$ ipython --no-banner

In [1]: import numpy as np

In [2]: np.set_printoptions(precision=2, suppress=True, linewidth=120)

In [3]: F = np.load("out18.npy")

In [4]: print(F)
[[-2.  0.  0.  0.  0.  0.  0.  0.  0.  0.  0.]
 [ 0.  2.  0.  4.  0.  0.  8.  8.  0.  2.  2.]
 [ 0.  0. -2.  0.  0.  0.  0.  0.  0.  0.  0.]
 [ 0.  4.  0.  2.  0.  0.  8.  8.  0.  2.  2.]
 [ 0.  0.  0.  0. -2.  0.  0.  0.  0.  0.  0.]
 [ 0.  0.  0.  0.  0. -2.  0.  0.  0.  0.  0.]
 [ 0.  8.  0.  8.  0.  0. 14. 16.  0.  4.  4.]
 [ 0.  8.  0.  8.  0.  0. 16. 14.  0.  4.  4.]
 [ 0.  0.  0.  0.  0.  0.  0.  0. -2.  0.  0.]
 [ 0.  2.  0.  2.  0.  0.  4.  4.  0. -1.  1.]
 [ 0.  2.  0.  2.  0.  0.  4.  4.  0.  1. -1.]]

In [5]: q, evecs = np.linalg.qr(F[:, :5])[0], np.linalg.qr(F[:, 5:])[0]

In [6]: sigma = np.linalg.svd(q.T @ evecs, compute_uv=False)

In [7]: print(sigma.round(2) + 0)
[0.99 0.   0.   0.   0.  ]

In [8]: w, evecs = np.linalg.eigh(F)

In [9]: vec = np.array([8, 1, 0, 5, 5, 9, 2, 8, 2, 0, 3])

In [10]: print(vec @ F @ vec)
2471.0

In [11]: print(np.abs(F).sum(axis=1).max(), np.round(np.abs(w).max(), 2))
54.0 40.0

In [12]: print((np.sign(evecs[:, -1].round(6)) == np.sign(evecs[0, -1].round(6))).astype(int))
[1 0 1 0 1 1 0 0 1 0 0]

In [13]: M = np.load("block9.npy")

In [14]: print(M)
[[  0   0   0   0   5  10  10  15]
 [ 12  -4  12   8  13  -2   2   3]
 [  9  -3   9   6   8  -5  -2  -3]
 [ 15  -5  15  10  14  -7  -2  -3]
 [ 15  -5  15  10  18   1   6   9]
 [ 27  -9  27  18  23 -17  -8 -12]
 [  9  -3   9   6  11   1   4   6]
 [ 24  -8  24  16  17 -22 -14 -21]
 [ 21  -7  21  14  15 -19 -12 -18]
 [  0   0   0   0   7  14  14  21]
 [  0   0   0   0   3   6   6   9]]

In [15]: C2 = M.T @ M

In [16]: print(np.diag(C2))
[2502  278 2502 1112 2000 1546  800 1800]

In [17]: print(np.linalg.matrix_rank(C2))
2

In [18]: print(np.round(np.linalg.eigvalsh(C2)[::-1], 2) + 0)
[10072.59  2467.41     0.       0.       0.       0.       0.       0.  ]

In [19]: print(np.trace(C2), (M ** 2).sum())
12540 12540

In [20]: print(np.allclose(C2, C2.T))
True

In [21]: print((M @ M.T).shape)
(11, 11)

In [22]: print(np.round(np.linalg.svd(M, compute_uv=False) ** 2, 2) + 0)
[10072.59  2467.41     0.       0.       0.       0.       0.       0.  ]

In [23]: vec = np.array([0, 2, 3, -1, 3, -1, -3, -1])

In [24]: print(M @ (2 * vec))
[ -80  104  106  166  102  334   58  352  306 -112  -48]

In [25]: print((M * vec).sum(axis=1))
[-40  52  53  83  51 167  29 176 153 -56 -24]

In [26]: print(M * vec)
[[  0   0   0   0  15 -10 -30 -15]
 [  0  -8  36  -8  39   2  -6  -3]
 [  0  -6  27  -6  24   5   6   3]
 [  0 -10  45 -10  42   7   6   3]
 [  0 -10  45 -10  54  -1 -18  -9]
 [  0 -18  81 -18  69  17  24  12]
 [  0  -6  27  -6  33  -1 -12  -6]
 [  0 -16  72 -16  51  22  42  21]
 [  0 -14  63 -14  45  19  36  18]
 [  0   0   0   0  21 -14 -42 -21]
 [  0   0   0   0   9  -6 -18  -9]]

In [27]: print(np.einsum("ij,j->i", M, vec))
[-40  52  53  83  51 167  29 176 153 -56 -24]

In [28]: print(M @ np.eye(8)[3])
[ 0.  8.  6. 10. 10. 18.  6. 16. 14.  0.  0.]
